% python3 -q
>>> import numpy as np
>>> np.set_printoptions(suppress=True, linewidth=160)
>>> m1 = np.array([[0, -5, -8], [5, 0, 7], [8, -7, 0]])
>>> Uu, s, VT = np.linalg.svd(m1)
>>> s.round(2) + 0
array([11.75, 11.75,  0.  ])
>>> np.argmax(s[:-1] / (s[1:] + 1e-6)) + 1
np.int64(2)
>>> B = Uu[:, :2] @ np.diag(s[:2]) @ VT[:2]
>>> np.linalg.matrix_rank(m1, rtol=0.05)
np.int64(2)
>>> round(np.abs(m1 - B).max(), 2)
np.float64(0.0)
>>> round(np.linalg.norm(m1 - B, 2), 2), round(s[2], 2)
(np.float64(0.0), np.float64(0.0))
>>> rng = np.random.default_rng(522739)
>>> B = m1 + rng.integers(-2, 3, (3, 2)) @ rng.integers(-2, 3, (2, 3))
>>> B
array([[-1, -9, -5],
       [ 4, -4, 10],
       [10, -3, -4]])
>>> np.linalg.matrix_rank(B - m1, tol=1e-8)
np.int64(2)
>>> np.round(np.linalg.svd(B - m1, compute_uv=False), 2) + 0
array([9.34, 0.91, 0.  ])
>>> J = np.load("sample19.npy")
>>> J
array([[-3,  0,  0, -9],
       [ 3, -1,  0, -1],
       [ 8,  9,  0,  0]])
>>> B = J + rng.integers(-2, 3, (3, 2)) @ rng.integers(-2, 3, (2, 4))
>>> B
array([[ -4,   1,  -1, -12],
       [  4,  -2,   1,   2],
       [ 11,   6,  -2,   4]])
>>> np.linalg.matrix_rank(B - J, tol=1e-8)
np.int64(2)
>>> np.round(np.linalg.svd(B - J, compute_uv=False), 2) + 0
array([7.39, 2.7 , 0.  ])
>>> J[1] @ J[2]
np.int64(15)
>>> np.round(np.linalg.norm(J) ** 2 / np.linalg.norm(J, 2) ** 2, 2)
np.float64(1.58)
>>> np.round(np.linalg.norm(J, axis=0), 2)
array([9.06, 9.06, 0.  , 9.06])
>>> np.round(np.linalg.norm(J, axis=1), 2)
array([ 9.49,  3.32, 12.04])
>>> round(float(np.linalg.norm(J, 1)), 2), np.round(np.linalg.norm(J, np.inf), 2)
(14.0, np.float64(17.0))
>>> round(float(np.linalg.norm(J[1] - J[2])), 2)
11.22
>>> np.linalg.norm(J, axis=1).argmax()
np.int64(2)
>>> round(np.linalg.norm(J, 2), 2)
np.float64(12.46)
>>> u = np.array([3, 1, -2])
>>> np.cross(J[2, :3], J[1, :3])
array([  0,   0, -35])
>>> np.correlate(J[2], J[1], "full")
array([-8, -9, -8, 15, 27,  0,  0])
>>> B = np.array([[-3, 3]])
>>> F = B.T @ B
>>> F
array([[ 9, -9],
       [-9,  9]])
>>> B = J / np.sqrt((J ** 2).mean(axis=1, keepdims=True))
>>> np.round(np.linalg.norm(B, axis=1), 2)
array([2., 2., 2.])
>>> np.linalg.matrix_rank(J - J.mean(axis=1, keepdims=True))
np.int64(3)
>>> B[1].round(2)
array([ 1.81, -0.6 ,  0.  , -0.6 ])
>>> np.linalg.matrix_rank(B) == np.linalg.matrix_rank(J)
np.True_
>>> u, g = F[1], F[0]
>>> u @ u
np.int64(162)
>>> u @ g
np.int64(-162)
>>> pr = (u @ g) / (u @ u) * u
>>> np.outer(u, g)
array([[-81,  81],
       [ 81, -81]])
>>> B = np.array([[0, 3], [3, 0]])
>>> M = np.kron(np.eye(2, dtype=int), B)
>>> M
array([[0, 3, 0, 0],
       [3, 0, 0, 0],
       [0, 0, 0, 3],
       [0, 0, 3, 0]])
>>> np.round(np.linalg.eigvals(M), 2)
array([ 3., -3.,  3., -3.])
>>> np.round(np.poly(M), 2) + 0
array([  1.,   0., -18.,   0.,  81.])
>>> round(np.linalg.eigvals(M).sum().real, 2)
np.float64(-0.0)
>>> np.einsum("ij,ji->", M, M)
np.int64(36)
>>> round(float(np.linalg.det(M.T)), 2)
81.0
>>> np.kron(np.eye(2, dtype=int), M)
array([[0, 3, 0, 0, 0, 0, 0, 0],
       [3, 0, 0, 0, 0, 0, 0, 0],
       [0, 0, 0, 3, 0, 0, 0, 0],
       [0, 0, 3, 0, 0, 0, 0, 0],
       [0, 0, 0, 0, 0, 3, 0, 0],
       [0, 0, 0, 0, 3, 0, 0, 0],
       [0, 0, 0, 0, 0, 0, 0, 3],
       [0, 0, 0, 0, 0, 0, 3, 0]])
>>> round(np.linalg.det(M[::-1]), 2)
np.float64(81.0)
>>> M[:, 3] @ M[:, 1]
np.int64(0)
>>> M.T @ M
array([[9, 0, 0, 0],
       [0, 9, 0, 0],
       [0, 0, 9, 0],
       [0, 0, 0, 9]])
>>> np.round(np.linalg.pinv(M), 2)
array([[0.  , 0.33, 0.  , 0.  ],
       [0.33, 0.  , 0.  , 0.  ],
       [0.  , 0.  , 0.  , 0.33],
       [0.  , 0.  , 0.33, 0.  ]])
>>> idx = rng.permutation(4)
>>> idx
array([1, 2, 3, 0])
>>> B = M[idx][:, idx]
>>> round(float(np.linalg.det(B)), 2), round(np.linalg.det(M[idx]), 2)
(81.0, np.float64(-81.0))
>>> np.round(np.sort(np.abs(np.linalg.eigvals(B))), 2)
array([3., 3., 3., 3.])
>>> np.trace(B)
np.int64(0)
>>> np.diag(B)
array([0, 0, 0, 0])
>>> w, vecs = np.linalg.eigh(M)
>>> x = np.array([-2, 2, -3, 1])
>>> np.round(vecs * np.abs(w) @ vecs.T, 2) + 0
array([[3., 0., 0., 0.],
       [0., 3., 0., 0.],
       [0., 0., 3., 0.],
       [0., 0., 0., 3.]])
>>> K = np.array([[-2, 3, 0, 6, 3, -1], [0, -1, 0, 4, 2, -1], [3, -1, -1, -4, -2, -3]])
>>> u, g = K[0], K[1]
>>> u @ u
np.int64(59)
>>> pr = (u @ g) / (u @ u) * u
>>> np.outer(u, g)
array([[ 0,  2,  0, -8, -4,  2],
       [ 0, -3,  0, 12,  6, -3],
       [ 0,  0,  0,  0,  0,  0],
       [ 0, -6,  0, 24, 12, -6],
       [ 0, -3,  0, 12,  6, -3],
       [ 0,  1,  0, -4, -2,  1]])
>>> round(float((g - pr) @ u), 2)
0.0
>>> np.round(g - pr, 2)
array([ 0.95, -2.42,  0.  ,  1.15,  0.58, -0.53])
>>> np.linalg.norm(K, axis=1).argmax()
np.int64(0)
>>> round(np.linalg.norm(K, 2), 2)
np.float64(9.99)
>>> np.round(np.linalg.norm(K, "nuc"), 2)
np.float64(16.34)
>>> round(float(np.linalg.norm(K[2] - K[1])), 2)
9.7
>>> u = np.array([2, 8])
>>> np.correlate(K[0], K[1], "full")
array([  2,  -7,  -2,   6,  11,  28,  10, -10,  -3,   1,   0])
>>> np.polyval(u, K[0])
array([ 4, 14,  8, 20, 14,  6])
>>> np.cross(K[0, :3], K[1, :3])
array([0, 0, 2])
>>> B = np.array([[1, 0, -1, 2, 3, 2],
...     [2, 2, 3, -3, 2, -3],
...     [-2, -1, 1, 1, -3, 0],
...     [2, -3, -2, 1, -3, -1],
...     [0, 2, -1, 1, 0, -2],
...     [3, 3, 0, 2, 3, 2]])
>>> mat = B - B.T
>>> mat
array([[ 0, -2,  1,  0,  3, -1],
       [ 2,  0,  4,  0,  0, -6],
       [-1, -4,  0,  3, -2,  0],
       [ 0,  0, -3,  0, -4, -3],
       [-3,  0,  2,  4,  0, -5],
       [ 1,  6,  0,  3,  5,  0]])
>>> idx = rng.permutation(6)
>>> idx
array([2, 3, 1, 5, 4, 0])
>>> B = mat[idx][:, idx]
>>> np.allclose(B, mat)
False
>>> B
array([[ 0,  3, -4,  0, -2, -1],
       [-3,  0,  0, -3, -4,  0],
       [ 4,  0,  0, -6,  0,  2],
       [ 0,  3,  6,  0,  5,  1],
       [ 2,  4,  0, -5,  0, -3],
       [ 1,  0, -2, -1,  3,  0]])
>>> round(float(np.linalg.det(B)), 2), round(np.linalg.det(mat[idx]), 2)
(15376.0, np.float64(15376.0))
>>> np.round(np.sort(np.abs(np.linalg.eigvals(B))), 2)
array([2.26, 2.26, 5.73, 5.73, 9.6 , 9.6 ])
>>> P = np.triu(np.array([[3, 3, 2, 3], [0, 1, 1, 2], [3, 0, 0, 3], [0, 0, 2, 3]]), 1) + np.eye(4)
>>> B = P @ M @ np.linalg.inv(P)
>>> np.trace(B), np.trace(M)
(np.float64(0.0), np.int64(0))
>>> x = np.array([-5, 0, 4, -1, -4, 3])
>>> x @ mat @ x
np.int64(0)
>>> np.round(np.linalg.det(mat), 2)
np.float64(15376.0)
>>> np.round(np.linalg.svd(mat, compute_uv=False), 2)
array([9.6 , 9.6 , 5.73, 5.73, 2.26, 2.26])
>>> O = np.linalg.solve(np.eye(6) - mat, np.eye(6) + mat)
>>> np.round(O @ O.T, 2) + 0
array([[1., 0., 0., 0., 0., 0.],
       [0., 1., 0., 0., 0., 0.],
       [0., 0., 1., 0., 0., 0.],
       [0., 0., 0., 1., 0., 0.],
       [0., 0., 0., 0., 1., 0.],
       [0., 0., 0., 0., 0., 1.]])
>>> np.round(np.linalg.det(O), 2)
np.float64(1.0)
>>> data = np.load("case17.npy")
>>> data
array([[-0.49,  0.11, -0.27,  0.1 , -0.28],
       [18.35, -4.57,  9.17, -4.58,  9.17],
       [-4.61,  1.14, -2.31,  1.15, -2.27],
       [-4.85,  1.19, -2.42,  1.21, -2.37],
       [-5.51,  1.34, -2.74,  1.36, -2.79],
       [-4.61,  1.13, -2.28,  1.13, -2.27],
       [-5.41,  1.35, -2.72,  1.34, -2.72],
       [-2.11,  0.52, -1.06,  0.52, -1.07],
       [-0.93,  0.22, -0.48,  0.23, -0.44],
       [13.66, -3.41,  6.84, -3.36,  6.84],
       [-5.48,  1.38, -2.76,  1.38, -2.75],
       [ 4.88, -1.2 ,  2.44, -1.21,  2.43],
       [ 4.93, -1.2 ,  2.48, -1.25,  2.49],
       [-1.97,  0.49, -0.91,  0.48, -0.98],
       [-3.49,  0.83, -1.72,  0.83, -1.75],
       [ 4.06, -1.  ,  2.04, -1.02,  2.02]])
>>> Uu, s, VT = np.linalg.svd(data)
>>> np.argmax(s[:-1] / (s[1:] + 1e-6)) + 1
np.int64(1)
>>> B = Uu[:, :1] @ np.diag(s[:1]) @ VT[:1]
>>> round(float(np.linalg.norm(data - B) / np.linalg.norm(data)), 2)
0.0
>>> np.round(np.abs(data - B).max(), 2)
np.float64(0.06)
>>> Xc = data - data.mean(axis=0)
>>> vecs = np.linalg.svd(Xc)[2][:1]
>>> B = Xc - Xc @ vecs.T @ vecs
>>> np.linalg.norm(B, axis=1).round(6).argmax()
np.int64(13)
>>> np.round(B.std(axis=0), 2)
array([0.01, 0.02, 0.02, 0.02, 0.02])
>>> Xc = (data - data.mean(axis=0)) / data.std(axis=0)
>>> np.round(Xc.std(axis=0), 2)
array([1., 1., 1., 1., 1.])
>>> coef = np.linalg.lstsq(np.delete(Xc, 3, axis=1), Xc[:, 3])[0]
>>> coef.round(2)
array([-0.8 ,  0.16, -0.36,  0.31])
>>> d = np.linalg.norm(data[:, None] - data[None], axis=-1)
>>> np.linalg.matrix_rank(d ** 2)
np.int64(7)
>>> np.unravel_index(d.round(6).argmax(), d.shape)
(np.int64(1), np.int64(4))
>>> d[11].round(6).argsort(kind="stable")[:4]
array([11, 12, 15,  0])
>>> E = np.load("dump.npy")
>>> E
array([[1, 0, 0, 0, 0],
       [0, 0, 0, 0, 1],
       [0, 1, 0, 0, 0],
       [0, 0, 1, 0, 0],
       [0, 0, 0, 1, 0]])
>>> B = E[0, 0] * E[1:] - np.outer(E[1:, 0], E[0])
>>> B
array([[0, 0, 0, 0, 1],
       [0, 1, 0, 0, 0],
       [0, 0, 1, 0, 0],
       [0, 0, 0, 1, 0]])
>>> E[:, 0] / E[0, 0]
array([1., 0., 0., 0., 0.])
